$ python3 -q
>>> import numpy as np
>>> np.set_printoptions(precision=3, suppress=True, linewidth=200)
>>> rd = lambda a: np.round(a, 3) + 0
>>> K = np.load("layer0.npy")
>>> K
array([[6, 4, 3],
       [8, 4, 8],
       [6, 5, 9],
       [6, 4, 3]])
>>> P = K @ np.linalg.solve(K.T @ K, K.T)
>>> np.allclose(P @ P, P)
True
>>> rd(P @ K[:, 2])
array([3., 8., 9., 3.])
>>> print(rd(np.diag(P)))
[0.5 1.  1.  0.5]
>>> rd((np.eye(4) - P) @ K)
array([[0., 0., 0.],
       [0., 0., 0.],
       [0., 0., 0.],
       [0., 0., 0.]])
>>> cov = K.T @ K
>>> print(np.linalg.matrix_rank(cov))
3
>>> print(cov)
[[172 110 154]
 [110  73 101]
 [154 101 163]]
>>> np.allclose(cov, cov.T)
True
>>> np.diag(cov)
array([172,  73, 163])
>>> vec = np.array([0, -3, 0])
>>> y = K @ vec
>>> y
array([-12, -12, -15, -12])
>>> rng = np.random.default_rng(32453)
>>> y = y + 0.05 * rng.normal(size=4)
>>> rd(y)
array([-12.045, -12.117, -14.93 , -11.969])
>>> coef, *_ = np.linalg.lstsq(K, y)
>>> rd(coef)
array([-0.054, -2.921,  0.   ])
>>> print(rd(K.T @ (y - K @ coef)))
[0. 0. 0.]
>>> q, R = np.linalg.qr(K)
>>> rd(abs(R[0, 0])), rd(np.linalg.norm(K[:, 0]))
(np.float64(13.115), np.float64(13.115))
>>> rd(np.trace(q @ q.T))
np.float64(3.0)
>>> rd(np.abs(np.diag(R)))
array([13.115,  1.628,  4.768])
>>> rd(R)
array([[-13.115,  -8.387, -11.742],
       [  0.   ,   1.628,   1.543],
       [  0.   ,   0.   ,  -4.768]])
>>> rd(q)
array([[-0.457,  0.1  ,  0.53 ],
       [-0.61 , -0.686, -0.397],
       [-0.457,  0.714, -0.53 ],
       [-0.457,  0.1  ,  0.53 ]])
>>> rd(q @ R)
array([[6., 4., 3.],
       [8., 4., 8.],
       [6., 5., 9.],
       [6., 4., 3.]])
>>> out = np.array([[-3, -2, 1, 3, 1],
...     [-1, -3, 3, -3, -1],
...     [0, -2, 3, -1, 3],
...     [-2, 3, -2, -1, 1],
...     [-1, 2, 0, 0, -3]])
>>> W2 = np.array([[-1]])
>>> arr = np.block([[out, np.array([[-1], [-1], [1], [2], [0]])], [np.zeros((1, 5)), W2]])
>>> arr
array([[-3., -2.,  1.,  3.,  1., -1.],
       [-1., -3.,  3., -3., -1., -1.],
       [ 0., -2.,  3., -1.,  3.,  1.],
       [-2.,  3., -2., -1.,  1.,  2.],
       [-1.,  2.,  0.,  0., -3.,  0.],
       [ 0.,  0.,  0.,  0.,  0., -1.]])
>>> out = arr / np.sqrt((arr ** 2).mean(axis=1, keepdims=True))
>>> print(rd(arr - arr.mean(axis=1, keepdims=True)))
[[-2.833 -1.833  1.167  3.167  1.167 -0.833]
 [ 0.    -2.     4.    -2.     0.     0.   ]
 [-0.667 -2.667  2.333 -1.667  2.333  0.333]
 [-2.167  2.833 -2.167 -1.167  0.833  1.833]
 [-0.667  2.333  0.333  0.333 -2.667  0.333]
 [ 0.167  0.167  0.167  0.167  0.167 -0.833]]
>>> np.linalg.matrix_rank(arr - arr.mean(axis=1, keepdims=True))
np.int64(5)
>>> print(rd(out[0]))
[-1.47 -0.98  0.49  1.47  0.49 -0.49]
